$ python -q
>>> import numpy as np
>>> import numpy.linalg as la
>>> np.set_printoptions(suppress=True, linewidth=140)
>>> tidy = lambda a: np.round(a, 3) + 0
>>> m1 = np.load("run3.npy")
>>> m1
array([[6, 3, 1, 6, 3],
       [3, 4, 5, 5, 4],
       [1, 5, 0, 4, 2],
       [6, 5, 4, 4, 1],
       [3, 4, 2, 1, 4]])
>>> A2 = la.inv(m1)
>>> tidy(la.slogdet(m1)[0])
np.float64(1.0)
>>> tidy(la.cond(m1))
np.float64(6.488)
>>> (np.abs(A2) > 1e-9).astype(int)
array([[1, 1, 1, 1, 1],
       [1, 1, 1, 1, 1],
       [1, 1, 1, 1, 1],
       [1, 1, 1, 1, 1],
       [1, 1, 1, 1, 1]])
>>> rng = np.random.default_rng(95)
>>> labels = rng.permutation(5)
>>> labels
array([2, 3, 1, 0, 4])
>>> A2 = m1[labels][:, labels]
>>> np.trace(A2)
np.int64(18)
>>> tidy(np.sort(np.abs(la.eigvals(A2))))
array([ 2.758,  2.847,  3.909,  4.105, 17.893])
>>> tidy(la.det(A2)), tidy(la.det(m1[labels]))
(np.float64(2254.0), np.float64(-2254.0))
>>> np.allclose(A2, m1)
False
>>> O, Rm = la.qr(m1)
>>> O.shape, Rm.shape
((5, 5), (5, 5))
>>> np.trace(O @ O.T)
np.float64(5.0)
>>> P = np.triu(np.array([[1, 2, 2, 0, 1],
...     [3, 0, 3, 2, 3],
...     [1, 3, 0, 1, 3],
...     [1, 3, 0, 3, 1],
...     [2, 2, 0, 1, 0]]), 1) + np.eye(5)
>>> A2 = P @ m1 @ la.inv(P)
>>> np.trace(A2), np.trace(m1)
(np.float64(18.0), np.int64(18))
>>> A2
array([[ 17.,  -9.,   6.,  37., -26.],
       [ 27., -13.,   4.,  50., -26.],
       [ 16., -10.,   8.,  23., -18.],
       [  9.,  -9.,  15.,   8., -30.],
       [  3.,  -2.,   2.,   3.,  -2.]])
>>> la.matrix_rank(A2)
np.int64(5)
>>> mat = np.loadtxt("out7.csv", delimiter=",")
>>> mat
array([[ 7.,  5.,  4.,  6.],
       [ 0.,  8.,  0.,  2.],
       [ 0., -5.,  3., -6.],
       [ 0.,  0.,  0.,  7.]])
>>> O, Rm = la.qr(mat)
>>> np.allclose(Rm.T @ Rm, mat.T @ mat)
True
>>> tidy(O)
array([[ 1.   ,  0.   ,  0.   ,  0.   ],
       [ 0.   , -0.848,  0.53 ,  0.   ],
       [ 0.   ,  0.53 ,  0.848,  0.   ],
       [ 0.   ,  0.   ,  0.   ,  1.   ]])
>>> O.shape, Rm.shape
((4, 4), (4, 4))
>>> tidy(np.trace(O @ O.T))
np.float64(4.0)
>>> tidy(O @ Rm)
array([[ 7.,  5.,  4.,  6.],
       [ 0.,  8.,  0.,  2.],
       [ 0., -5.,  3., -6.],
       [ 0.,  0.,  0.,  7.]])
>>> tidy(O.T @ O)
array([[1., 0., 0., 0.],
       [0., 1., 0., 0.],
       [0., 0., 1., 0.],
       [0., 0., 0., 1.]])
>>> abs(Rm[0, 0]), tidy(la.norm(mat[:, 0]))
(np.float64(7.0), np.float64(7.0))
